$ python3 -q
>>> import numpy as np
>>> from numpy import linalg as LA
>>> np.set_printoptions(suppress=True, linewidth=100)
>>> tidy = lambda a: np.round(a, 3) + 0
>>> mat = np.loadtxt("layer7.csv", delimiter=",")
>>> tidy(mat)
array([[ 0.527, -0.473, -0.139, -0.028, -0.361, -0.417, -0.417],
       [-0.473,  0.527, -0.139, -0.028, -0.361, -0.417, -0.417],
       [-0.139, -0.139,  0.959, -0.008, -0.106, -0.123, -0.123],
       [-0.028, -0.028, -0.008,  0.998, -0.021, -0.025, -0.025],
       [-0.361, -0.361, -0.106, -0.021,  0.724, -0.319, -0.319],
       [-0.417, -0.417, -0.123, -0.025, -0.319,  0.632, -0.368],
       [-0.417, -0.417, -0.123, -0.025, -0.319, -0.368,  0.632]])
>>> x = np.array([3, 2, 5, 0, 0, 4, 4])
>>> target = mat @ x
>>> tidy(target)
array([-3.394, -4.394,  3.119, -0.376, -4.89 , -1.642, -1.642])
>>> tidy(LA.solve(mat, target))
array([3., 2., 5., 0., 0., 4., 4.])
>>> tidy(LA.solve(mat, mat[:, 0]))
array([1., 0., 0., 0., 0., 0., 0.])
>>> tidy(LA.solve(mat.T, mat[4]))
array([0., 0., 0., 0., 1., 0., 0.])
>>> x = np.array([1, -1, -1, 2, 2, -2, -2])
>>> 7 - LA.matrix_rank(mat - np.eye(7), tol=1e-8)
np.int64(6)
>>> tidy(np.abs(LA.eigvals(mat)))
array([1., 1., 1., 1., 1., 1., 1.])
>>> tidy(mat.T @ (mat @ x))
array([ 1., -1., -1.,  2.,  2., -2., -2.])
>>> tidy(LA.det(mat))
np.float64(-1.0)
>>> tidy(LA.norm(x)), tidy(LA.norm(mat @ x))
(np.float64(4.359), np.float64(4.359))
>>> [p for p in range(1, 25) if np.allclose(LA.matrix_power(mat, p), np.eye(7))]
[2, 4, 6, 8, 10, 12, 14, 16, 18, 20, 22, 24]
>>> tidy(np.sort(np.abs(np.degrees(np.angle(LA.eigvals(mat))))))
array([  0.,   0.,   0.,   0.,   0.,   0., 180.])
>>> blk = np.stack([mat, -2 * mat, mat[::-1]])
>>> (blk @ mat.T).shape
(3, 7, 7)
>>> tidy(LA.norm(blk, axis=(1, 2)))
array([2.646, 5.292, 2.646])
>>> tidy(blk.sum(axis=0))
array([[-0.944,  0.056,  0.016,  0.003,  0.043,  0.049,  1.049],
       [ 0.056, -0.944,  0.016,  0.003,  0.043,  1.049,  0.049],
       [-0.222, -0.222, -1.065, -0.013,  0.83 , -0.196, -0.196],
       [ 0.   ,  0.   ,  0.   ,  0.   ,  0.   ,  0.   ,  0.   ],
       [ 0.222,  0.222,  1.065,  0.013, -0.83 ,  0.196,  0.196],
       [-0.056,  0.944, -0.016, -0.003, -0.043, -1.049, -0.049],
       [ 0.944, -0.056, -0.016, -0.003, -0.043, -0.049, -1.049]])
>>> blk.shape
(3, 7, 7)
>>> tidy(LA.det(blk))
array([ -1., 128.,   1.])
>>> LA.matrix_rank(blk)
array([7, 7, 7])
>>> K = np.loadtxt("run12.csv", delimiter=",")
>>> K
array([[-2.426, -1.611,  0.094,  1.317,  1.252, -1.159, -1.061,  0.746],
       [-0.273,  1.526,  2.413,  0.297,  1.934, -1.956,  2.094, -0.489],
       [-1.5  , -0.362,  1.765, -1.982, -0.388,  1.133, -1.66 ,  0.92 ],
       [ 1.122,  1.646,  1.087,  1.629, -2.367, -1.196, -1.912,  0.461],
       [ 0.156,  0.456, -1.431, -0.533,  0.664, -0.794, -1.907, -2.213],
       [ 0.713, -2.094,  1.545, -0.437, -0.851, -2.07 ,  0.907, -0.671]])
>>> K.reshape(-1, 2)
array([[-2.426, -1.611],
       [ 0.094,  1.317],
       [ 1.252, -1.159],
       [-1.061,  0.746],
       [-0.273,  1.526],
       [ 2.413,  0.297],
       [ 1.934, -1.956],
       [ 2.094, -0.489],
       [-1.5  , -0.362],
       [ 1.765, -1.982],
       [-0.388,  1.133],
       [-1.66 ,  0.92 ],
       [ 1.122,  1.646],
       [ 1.087,  1.629],
       [-2.367, -1.196],
       [-1.912,  0.461],
       [ 0.156,  0.456],
       [-1.431, -0.533],
       [ 0.664, -0.794],
       [-1.907, -2.213],
       [ 0.713, -2.094],
       [ 1.545, -0.437],
       [-0.851, -2.07 ],
       [ 0.907, -0.671]])
>>> blk = K.reshape(6, 2, -1)
>>> np.swapaxes(blk, 1, 2)[5]
array([[ 0.713, -0.851],
       [-2.094, -2.07 ],
       [ 1.545,  0.907],
       [-0.437, -0.671]])
>>> blk[:, 0]
array([[-2.426, -1.611,  0.094,  1.317],
       [-0.273,  1.526,  2.413,  0.297],
       [-1.5  , -0.362,  1.765, -1.982],
       [ 1.122,  1.646,  1.087,  1.629],
       [ 0.156,  0.456, -1.431, -0.533],
       [ 0.713, -2.094,  1.545, -0.437]])
>>> tidy(np.einsum("ihd,ihd->ih", blk, blk))
array([[10.224,  4.593],
       [ 8.314, 12.19 ],
       [ 9.425,  5.036],
       [ 7.803, 10.901],
       [ 2.564,  9.605],
       [ 7.471,  6.282]])
>>> def softmax(z):
...     e = np.exp(z - z.max(axis=-1, keepdims=True))
...     return e / e.sum(axis=-1, keepdims=True)
... 
>>> tidy(softmax(10 * K[5]))
array([0.   , 0.   , 0.998, 0.   , 0.   , 0.   , 0.002, 0.   ])
>>> tidy(softmax(K[5]))
array([0.185, 0.011, 0.425, 0.059, 0.039, 0.011, 0.224, 0.046])
>>> tidy(softmax(K[5] + 4))
array([0.185, 0.011, 0.425, 0.059, 0.039, 0.011, 0.224, 0.046])
>>> S = K @ K.T / np.sqrt(8)
>>> tidy(softmax(S + np.triu(np.full(S.shape, -np.inf), 1)))
array([[1.   , 0.   , 0.   , 0.   , 0.   , 0.   ],
       [0.001, 0.999, 0.   , 0.   , 0.   , 0.   ],
       [0.014, 0.002, 0.984, 0.   , 0.   , 0.   ],
       [0.001, 0.001, 0.001, 0.997, 0.   , 0.   ],
       [0.014, 0.004, 0.007, 0.016, 0.96 , 0.   ],
       [0.011, 0.04 , 0.005, 0.009, 0.004, 0.931]])
>>> tidy(softmax(S)[5] @ K)
array([ 0.631, -1.891,  1.55 , -0.378, -0.724, -2.026,  0.883, -0.635])
>>> softmax(S).round(6).argmax(axis=1)
array([0, 1, 2, 3, 4, 5])
>>> w1 = np.array([[-2, 2, 1, -1, 1],
...     [1, -2, -1, -2, 1],
...     [-2, -2, 0, 1, 2],
...     [-1, -2, 0, -2, 0],
...     [-1, 0, 1, -2, 1],
...     [-1, 0, -2, -2, -1],
...     [0, 0, 0, -2, 0],
...     [-1, -1, 0, 1, 0]])
>>> coef = np.array([-8, 5, -1, -5, 5])
>>> hid = np.maximum(K @ w1 + coef, 0)
>>> LA.matrix_rank(hid)
np.int64(4)
>>> tidy((hid > 0).mean(axis=0))
array([0.   , 0.5  , 0.667, 0.5  , 1.   ])
>>> W2 = np.array([[2, 1, 2], [0, 1, 1], [1, 1, 0], [2, 2, 1], [2, 1, 2]])
>>> (hid @ W2).round(6).argmax(axis=1)
array([0, 0, 0, 0, 2, 1])
>>> x = np.array([1, 0, 0, 0, 0, 0, 1, 1])
>>> np.sign((K @ x).round(6))
array([-1.,  1., -1., -1., -1.,  1.])
>>> K @ np.eye(8)[6]
array([-1.061,  2.094, -1.66 , -1.912, -1.907,  0.907])
>>> LA.norm(K @ x) <= LA.norm(K, 2) * LA.norm(x) + 1e-9
np.True_
>>> tidy(K @ np.ones(8))
array([-2.848,  5.546, -2.074,  0.47 , -5.602, -2.958])
>>> tidy(np.einsum("ij,j->i", K, x))
array([-2.741,  1.332, -2.24 , -0.329, -3.964,  0.949])
>>> m1 = np.array([[0, 1, 1, 0, 0, 1, 1],
...     [1, 0, 0, 1, 0, 0, 0],
...     [1, 0, 0, 1, 1, 1, 0],
...     [0, 1, 1, 0, 1, 1, 0],
...     [0, 0, 1, 1, 0, 1, 1],
...     [1, 0, 1, 1, 1, 0, 0],
...     [1, 0, 0, 0, 1, 0, 0]])
>>> other = np.array([[-5, -2], [-4, 0], [2, -4], [2, 2], [-1, 3], [-2, 3], [-5, -3]])
>>> np.einsum("ij,ij->i", m1, m1)
array([4, 2, 4, 4, 4, 4, 2])
>>> np.vstack([m1, other.T]).shape
(9, 7)
>>> m1 @ other
array([[-9, -4],
       [-3,  0],
       [-6,  6],
       [-5,  2],
       [-3, -2],
       [-2, -1],
       [-6,  1]])
